$ ipython --no-banner

In [1]: import numpy as np

In [2]: from numpy import linalg as LA

In [3]: np.set_printoptions(suppress=True, linewidth=120)

In [4]: rnd = lambda a: np.round(a, 2) + 0

In [5]: feats = np.load("mat.npy")

In [6]: feats
Out[6]: 
array([[ 0.17,  2.94, -1.22,  4.42,  1.98, -3.2 , -0.1 ,  0.06,  2.1 ,  3.44],
       [ 0.48,  3.09, -1.3 ,  4.04,  1.78, -3.43,  0.1 , -0.23,  2.07,  3.1 ],
       [ 0.14,  3.11, -0.96,  4.33,  2.04, -2.6 , -0.11,  0.49,  1.91,  2.92],
       [-0.25,  3.  , -1.16,  3.97,  2.25, -2.77, -0.44,  0.38,  2.25,  2.75],
       [-0.51, -2.16, -1.03, -4.18,  3.82, -4.28,  1.71,  3.15,  3.03, -5.06],
       [-0.83, -1.99, -1.65, -3.65,  4.11, -4.07,  1.83,  3.6 ,  3.26, -4.71],
       [-0.99, -2.19, -1.55, -3.84,  4.38, -4.59,  2.32,  2.87,  2.68, -5.2 ],
       [-0.8 , -1.68, -1.14, -4.15,  4.48, -4.21,  2.27,  3.37,  3.5 , -5.26],
       [ 2.96,  3.42,  4.86, -2.68, -3.57, -2.99, -3.84, -0.39,  1.9 ,  4.72],
       [ 3.36,  2.97,  5.47, -3.19, -4.34, -3.15, -3.99,  0.27,  2.2 ,  4.85],
       [ 3.29,  3.11,  4.56, -3.21, -4.48, -3.11, -4.1 ,  0.17,  1.95,  5.3 ],
       [ 2.47,  2.93,  5.06, -3.19, -4.04, -2.36, -4.61, -0.28,  1.94,  4.8 ]])

In [7]: B = feats / np.sqrt((feats ** 2).mean(axis=1, keepdims=True))

In [8]: LA.matrix_rank(B) == LA.matrix_rank(feats)
Out[8]: np.True_

In [9]: LA.matrix_rank(feats - feats.mean(axis=1, keepdims=True))
Out[9]: np.int64(9)

In [10]: B = np.c_[feats[:, :7] @ np.array([[1, 0, 1, 1, 0, 0, 1],
    ...:     [0, 0, 0, 3, 2, 0, 1],
    ...:     [0, 3, 3, 0, 3, 3, 3],
    ...:     [0, 1, 0, 2, 1, 3, 2],
    ...:     [2, 3, 2, 1, 2, 3, 1],
    ...:     [2, 3, 2, 1, 2, 3, 0],
    ...:     [2, 1, 1, 2, 1, 2, 1]]), np.array([8, -7, -4, 9, -4, -3, 5, 7, -7, -1, -8, -9])]

In [11]: rnd(B)
Out[11]: 
array([[ -2.47,  -3.  ,  -6.03,  16.41,   4.1 ,   5.74,  10.17,   8.  ],
       [ -2.62,  -4.71,  -6.62,  16.38,   3.12,   3.47,   9.63,  -7.  ],
       [ -1.2 ,  -0.34,  -3.97,  17.35,   6.44,   8.21,  10.96,  -4.  ],
       [ -2.17,  -1.51,  -5.21,  15.29,   5.01,   5.99,   9.02,   9.  ],
       [  1.99,  -6.94,  -2.81, -12.39, -10.8 , -13.59,  -8.59,  -4.  ],
       [  2.91,  -6.65,  -3.87, -10.4 , -10.67, -12.12,  -9.13,  -3.  ],
       [  3.23,  -6.8 ,  -3.74, -10.81, -10.97, -12.16,  -8.81,   5.  ],
       [  4.28,  -4.49,  -1.41,  -9.33,  -8.12, -10.52,  -7.45,   7.  ],
       [-17.84, -11.62,   0.58,  -6.38,   1.78, -20.82,   8.19,  -7.  ],
       [-19.6 , -13.24,   0.8 ,  -9.58,   0.19, -23.61,   8.03,  -1.  ],
       [-20.09, -16.4 ,  -2.31,  -9.59,  -2.59, -26.92,   5.08,  -8.  ],
       [-19.55, -11.82,   0.24, -10.74,   0.44, -22.81,   5.55,  -9.  ]])

In [12]: LA.matrix_rank(np.c_[feats, B])
Out[12]: np.int64(11)

In [13]: rnd(LA.norm(LA.qr(feats)[0].T @ B, axis=0) ** 2 / ((B ** 2).sum(axis=0) + 1e-12))
Out[13]: array([1.  , 1.  , 1.  , 1.  , 1.  , 1.  , 1.  , 0.68])

In [14]: LA.matrix_rank(B)
Out[14]: np.int64(8)

In [15]: rnd(LA.lstsq(feats, B[:, 0])[0])
Out[15]: array([1., 0., 0., 0., 2., 2., 2., 0., 0., 0.])
